% python3 -q
>>> import numpy as np
>>> from numpy import linalg as LA
>>> np.set_printoptions(precision=2, suppress=True, linewidth=160, floatmode="fixed")
>>> K = np.loadtxt("a.csv", delimiter=",")
>>> K
array([[ 2.00,  0.00,  0.40],
       [ 1.40, -0.40, -2.00],
       [-0.30, -0.60, -1.00],
       [ 1.00, -0.20,  0.20]])
>>> r0 = np.array([9, 9, 9])
>>> np.cross(K[3, :3], K[1, :3])
array([ 0.48,  2.28, -0.12])
>>> np.array([np.convolve(row, r0, "same") for row in K])
array([[ 18.00,  21.60,   3.60],
       [  9.00,  -9.00, -21.60],
       [ -8.10, -17.10, -14.40],
       [  7.20,   9.00,   0.00]])
>>> np.correlate(K[3], K[1], "full")
array([-2.00,  0.00,  1.08, -0.36,  0.28])
>>> def softmax(z):
...     e = np.exp(z - z.max(axis=-1, keepdims=True))
...     return e / e.sum(axis=-1, keepdims=True)
... 
>>> softmax(K).sum(axis=1)
array([1.00, 1.00, 1.00, 1.00])
>>> scores = K @ K.T / np.sqrt(3)
>>> softmax(scores + np.triu(np.full(scores.shape, -np.inf), 1))
array([[1.00, 0.00, 0.00, 0.00],
       [0.08, 0.92, 0.00, 0.00],
       [0.10, 0.50, 0.40, 0.00],
       [0.42, 0.24, 0.10, 0.24]])
>>> softmax(scores)
array([[0.61, 0.18, 0.03, 0.18],
       [0.08, 0.81, 0.07, 0.04],
       [0.09, 0.44, 0.35, 0.12],
       [0.42, 0.24, 0.10, 0.24]])
>>> softmax(scores).round(6).argmax(axis=1)
array([0, 1, 1, 0])
>>> out = K / LA.norm(K, axis=1)
Traceback (most recent call last):
  File "<python-input-15>", line 1, in <module>
    out = K / LA.norm(K, axis=1)
          ~~^~~~~~~~~~~~~~~~~~~~
ValueError: operands could not be broadcast together with shapes (4,3) (4,) 
>>> out = K / LA.norm(K, axis=1, keepdims=True)
>>> G = out @ out.T
>>> np.round(np.degrees(np.arccos(np.clip(G[1, 3], -1, 1))), 2)
np.float64(65.16)
>>> np.argwhere(np.triu(np.abs(G) > 0.95, 1))
array([[0, 3]])
>>> G[1]
array([0.40, 1.00, 0.61, 0.42])
>>> Uu, sig, Vt = LA.svd(K, full_matrices=False)
>>> np.round(Uu.T @ K @ Vt.T, 2) + 0
array([[2.84, 0.00, 0.00],
       [0.00, 2.13, 0.00],
       [0.00, 0.00, 0.43]])
>>> sig / sig[0]
array([1.00, 0.75, 0.15])
>>> np.round(Vt @ Vt.T, 2) + 0
array([[1.00, 0.00, 0.00],
       [0.00, 1.00, 0.00],
       [0.00, 0.00, 1.00]])
>>> np.allclose(Uu * sig @ Vt, K)
True
>>> (sig > 1e-8).sum()
np.int64(3)
>>> round(np.sqrt((sig ** 2).sum()), 2), round(float(LA.norm(K)), 2)
(np.float64(3.58), 3.58)
>>> Uu.shape, sig.shape, Vt.shape
((4, 3), (3,), (3, 3))
>>> np.cumsum(sig ** 2) / np.sum(sig ** 2)
array([0.63, 0.99, 1.00])
>>> np.abs(Uu[:, 0]).round(6).argmax()
np.int64(1)
>>> sig
array([2.84, 2.13, 0.43])
>>> np.round(Uu.T @ Uu, 2) + 0
array([[1.00, 0.00, 0.00],
       [0.00, 1.00, 0.00],
       [0.00, 0.00, 1.00]])
>>> mat = np.loadtxt("run16.csv", delimiter=",")
>>> mat
array([[-0.05, -0.81, -0.58],
       [-0.81,  0.37, -0.45],
       [-0.58, -0.45,  0.68]])
>>> np.all(LA.eigvalsh(mat) > 0)
np.False_
>>> [round(float(LA.det(mat[:i, :i])), 2) + 0 for i in range(1, 4)]
[-0.05, -0.68, -1.0]
>>> vec = np.array([1, -3, 1])
>>> LA.norm(mat @ vec) <= LA.norm(mat, 2) * LA.norm(vec) + 1e-9
np.True_
>>> (mat @ vec).argmax()
np.int64(0)
>>> mat @ (2 * vec)
array([ 3.63, -4.74,  2.90])
>>> np.einsum("ij,j->i", mat, vec)
array([ 1.81, -2.37,  1.45])
>>> mat @ np.ones(3)
array([-1.44, -0.90, -0.35])
>>> mat @ vec
array([ 1.81, -2.37,  1.45])
>>> vec = np.array([-2, 9, -7])
>>> target = mat @ vec
>>> target
array([-3.16,  8.10, -7.65])
>>> np.round(LA.solve(mat, mat[:, 0]), 2) + 0
array([1.00, 0.00, 0.00])
>>> np.round(mat @ mat, 2) + 0
array([[1.00, 0.00, 0.00],
       [0.00, 1.00, 0.00],
       [0.00, 0.00, 1.00]])
>>> (mat - mat.T) / 2
array([[0.00, 0.00, 0.00],
       [0.00, 0.00, 0.00],
       [0.00, 0.00, 0.00]])
>>> feats = np.loadtxt("test19.csv", delimiter=",")
>>> feats
array([[ 0.56,  1.60, -1.36,  0.00],
       [ 0.63,  1.80, -1.53,  0.00],
       [ 0.00,  0.00,  0.00,  0.00],
       [-0.49, -1.40,  1.19,  0.00]])
>>> rng = np.random.default_rng(888)
>>> lab = rng.permutation(4)
>>> lab
array([1, 0, 3, 2])
>>> out = feats[lab][:, lab]
>>> np.round(np.sort(np.abs(LA.eigvals(out))), 2) + 0
array([0.00, 0.00, 0.00, 2.36])
>>> np.allclose(out, feats)
False
>>> np.diag(out)
array([1.80, 0.56, 0.00, 0.00])
>>> round(float(np.trace(out)), 2)
2.36
>>> np.round(LA.det(feats[::-1]), 2)
np.float64(0.0)
>>> round(np.einsum("ii->", feats), 2)
np.float64(2.36)
>>> np.round(np.poly(feats), 2) + 0
array([ 1.00, -2.36,  0.00,  0.00,  0.00])
>>> out = np.array([[2, 1, 2], [1, 2, 1]])
>>> basis = np.kron(out, feats)
>>> round(float(LA.norm(basis, 2)), 2), round(LA.norm(out, 2) * LA.norm(feats, 2), 2)
(14.0, np.float64(14.0))
>>> basis
array([[ 1.12,  3.20, -2.72,  0.00,  0.56,  1.60, -1.36,  0.00,  1.12,  3.20, -2.72,  0.00],
       [ 1.26,  3.60, -3.06,  0.00,  0.63,  1.80, -1.53,  0.00,  1.26,  3.60, -3.06,  0.00],
       [ 0.00,  0.00,  0.00,  0.00,  0.00,  0.00,  0.00,  0.00,  0.00,  0.00,  0.00,  0.00],
       [-0.98, -2.80,  2.38,  0.00, -0.49, -1.40,  1.19,  0.00, -0.98, -2.80,  2.38,  0.00],
       [ 0.56,  1.60, -1.36,  0.00,  1.12,  3.20, -2.72,  0.00,  0.56,  1.60, -1.36,  0.00],
       [ 0.63,  1.80, -1.53,  0.00,  1.26,  3.60, -3.06,  0.00,  0.63,  1.80, -1.53,  0.00],
       [ 0.00,  0.00,  0.00,  0.00,  0.00,  0.00,  0.00,  0.00,  0.00,  0.00,  0.00,  0.00],
       [-0.49, -1.40,  1.19,  0.00, -0.98, -2.80,  2.38,  0.00, -0.49, -1.40,  1.19,  0.00]])
>>> basis.shape
(8, 12)
>>> P = np.triu(np.array([[1, 2, 3, 1], [1, 2, 2, 0], [0, 2, 3, 1], [1, 1, 0, 0]]), 1) + np.eye(4)
>>> out = P @ feats @ LA.inv(P)
>>> np.round(np.poly(out), 2) + 0
array([ 1.00, -2.36,  0.00,  0.00,  0.00])
>>> arr = np.loadtxt("dump.csv", delimiter=",")
>>> arr
array([[ 5.88,  1.30,  2.59],
       [-6.89, -4.81,  6.09],
       [-6.44, -3.20,  6.22],
       [-5.99, -3.27,  6.22],
       [-7.42, -2.28,  6.90],
       [-7.55, -4.61,  4.36],
       [ 2.75,  2.68,  2.29],
       [ 9.03,  0.29, 10.24],
       [ 2.00,  1.20,  2.08],
       [ 8.18, -0.79, 10.11],
       [ 8.76, -0.62, 11.29],
       [ 4.10,  2.84,  2.46],
       [ 2.82,  1.54,  1.71],
       [ 3.15,  0.90,  4.32],
       [ 4.47,  0.54,  3.53],
       [ 4.88,  2.66,  3.14],
       [ 2.99,  0.63,  2.38],
       [ 4.02,  2.20,  2.90],
       [ 2.31,  0.97,  2.36],
       [-7.15, -2.01,  5.35],
       [-5.66, -2.68,  6.75],
       [-6.39, -3.46,  6.72],
       [ 5.79, -0.75, 10.74],
       [-5.73, -4.03,  5.85],
       [-7.58, -3.64,  6.71],
       [-6.96, -3.81,  6.10],
       [ 7.65, -1.70, 10.54]])
>>> r0 = np.array([1, 0, -2])
>>> np.convolve(arr[11], r0)
array([ 4.10,  2.84, -5.74, -5.68, -4.92])
>>> np.cross(arr[11, :3], arr[8, :3])
array([ 2.96, -3.61, -0.76])
>>> Xc = arr - arr.mean(axis=0)
>>> Uu, sig, Vt = LA.svd(Xc, full_matrices=False)
>>> round(float((sig ** 2).sum() ** 2 / (sig ** 4).sum()), 2)
1.52
>>> np.abs(Vt[-1])
array([0.29, 0.86, 0.42])
>>> np.abs(Vt[0]).argmax()
np.int64(0)
>>> sig
array([32.68, 16.60,  3.83])
>>> Vt[0] * np.sign(Vt[0, np.abs(Vt[0]).argmax()])
array([0.95, 0.31, 0.02])
>>> out = arr + rng.integers(-2, 3, (27, 2)) @ rng.integers(-2, 3, (2, 3))
>>> out
array([[  5.88,  -2.70,   2.59],
       [ -4.89,  -4.81,  10.09],
       [ -5.44,  -3.20,   8.22],
       [ -6.99,  -3.27,   4.22],
       [ -7.42,  -2.28,   6.90],
       [-11.55,  -8.61,  -3.64],
       [  3.75,   2.68,   4.29],
       [  8.03,  -3.71,   8.24],
       [  5.00,   5.20,   8.08],
       [  9.18,   3.21,  12.11],
       [ 10.76,  -0.62,  15.29],
       [  6.10,   2.84,   6.46],
       [  2.82,   1.54,   1.71],
       [  2.15,  -1.10,   2.32],
       [  4.47,   4.54,   3.53],
       [  4.88,   4.66,   3.14],
       [  5.99,   4.63,   8.38],
       [  3.02,   0.20,   0.90],
       [  0.31,  -3.03,  -1.64],
       [ -6.15,  -0.01,   7.35],
       [ -7.66,  -4.68,   2.75],
       [ -9.39,  -7.46,   0.72],
       [  3.79,  -0.75,   6.74],
       [ -2.73,  -0.03,  11.85],
       [ -4.58,  -1.64,  12.71],
       [ -2.96,   0.19,  14.10],
       [  7.65,  -1.70,  10.54]])
>>> np.round(LA.svd(out - arr, compute_uv=False), 2) + 0
array([26.01,  8.27,  0.00])
>>> np.abs(out - arr).sum(axis=1)
array([ 4.00,  6.00,  3.00,  3.00,  0.00, 16.00,  3.00,  7.00, 13.00,  7.00,  6.00,  6.00,  0.00,  5.00,  4.00,  2.00, 13.00,  5.00, 10.00,  5.00,  8.00,
       13.00,  6.00, 13.00, 11.00, 16.00,  0.00])
>>> d = LA.norm(arr[:, None] - arr[None], axis=-1)
>>> d[0].round(6).argsort(kind="stable")[:4]
array([ 0, 15, 14, 17])
>>> (d + 1e9 * np.eye(27)).round(6).argmin(axis=1)
array([15, 25,  3,  2, 24,  1, 12,  9, 18, 26,  9, 17,  8, 14, 13, 17, 18, 11,  8,  4,  3,  2, 26,  3, 25,  2,  9])
>>> np.unravel_index(d.round(6).argmax(), d.shape)
(np.int64(5), np.int64(7))
>>> d.shape
(27, 27)
>>> data = np.load("data.npy")
>>> data
array([[  0.04,   2.05,   0.02],
       [  0.03,  16.02,  -0.03],
       [  0.03, -17.98,   0.01],
       [ -0.01,  16.01,  -0.04]])
>>> P = data @ LA.solve(data.T @ data, data.T)
>>> P @ data[:, 2]
array([ 0.02, -0.03,  0.01, -0.04])
>>> np.round((np.eye(4) - P) @ data, 2) + 0
array([[0.00, 0.00, 0.00],
       [0.00, 0.00, 0.00],
       [0.00, 0.00, 0.00],
       [0.00, 0.00, 0.00]])
>>> np.round(np.abs(LA.svd(data)[2][-1]), 2) + 0
array([0.16, 0.00, 0.99])
>>> round(np.log10(LA.cond(data)))
3
>>> [round(float(x), 2) for x in LA.svd(data, compute_uv=False)[:3]]
[28.99, 0.06, 0.03]
>>> LA.matrix_rank(data, rtol=0.1)
np.int64(1)
>>> X = np.load("layer8.npy")
>>> X
array([[ 0,  0, -1,  4],
       [ 0,  0,  3,  0],
       [ 1, -3,  0,  2],
       [-4,  0, -2,  0]])
>>> P = K @ LA.solve(K.T @ K, K.T)
>>> P
array([[ 0.72,  0.08, -0.19,  0.40],
       [ 0.08,  0.98,  0.05, -0.11],
       [-0.19,  0.05,  0.88,  0.26],
       [ 0.40, -0.11,  0.26,  0.43]])
>>> round(np.trace(P), 2)
np.float64(3.0)
>>> LA.norm(X, axis=1)
array([4.12, 3.00, 3.74, 4.47])
>>> round(LA.norm(X, 1), 2), round(float(LA.norm(X, np.inf)), 2)
(np.float64(6.0), 6.0)
>>> round(float(LA.norm(X, "nuc")), 2)
14.7
>>> LA.norm(X, axis=0)
array([4.12, 3.00, 3.74, 4.47])
>>> round(float(LA.norm(X[1], 1)), 2), round(float(LA.norm(X[1], np.inf)), 2)
(3.0, 3.0)
>>> X[1] @ X[3]
np.int64(-6)
>>> LA.norm(X, axis=1).argmax()
np.int64(3)
>>> lab = rng.permutation(4)
>>> lab
array([0, 2, 1, 3])
>>> out = X[lab][:, lab]
>>> np.sort(np.abs(LA.eigvals(out)))
array([2.45, 2.45, 4.90, 4.90])
>>> out
array([[ 0, -1,  0,  4],
       [ 1,  0, -3,  2],
       [ 0,  3,  0,  0],
       [-4, -2,  0,  0]])
>>> np.trace(out)
np.int64(0)
>>> out = np.array([[-6, 3, 0, 0, -1],
...     [-1, -4, 8, 2, -5],
...     [-5, -9, 2, -4, 1],
...     [6, 4, 3, 6, 7],
...     [-5, -2, -9, 2, 8]])
>>> W0 = np.tril(out)
>>> W0
array([[-6,  0,  0,  0,  0],
       [-1, -4,  0,  0,  0],
       [-5, -9,  2,  0,  0],
       [ 6,  4,  3,  6,  0],
       [-5, -2, -9,  2,  8]])
>>> vals, vecs = LA.eig(W0)
>>> np.sort(LA.eigvals(W0 @ W0))
array([ 4.00, 16.00, 36.00, 36.00, 64.00])
>>> r0 = np.array([1, 2, 1, 0, 0])
>>> out = W0 + np.outer(r0, np.eye(5)[4])
>>> LA.matrix_rank(out - W0)
np.int64(1)
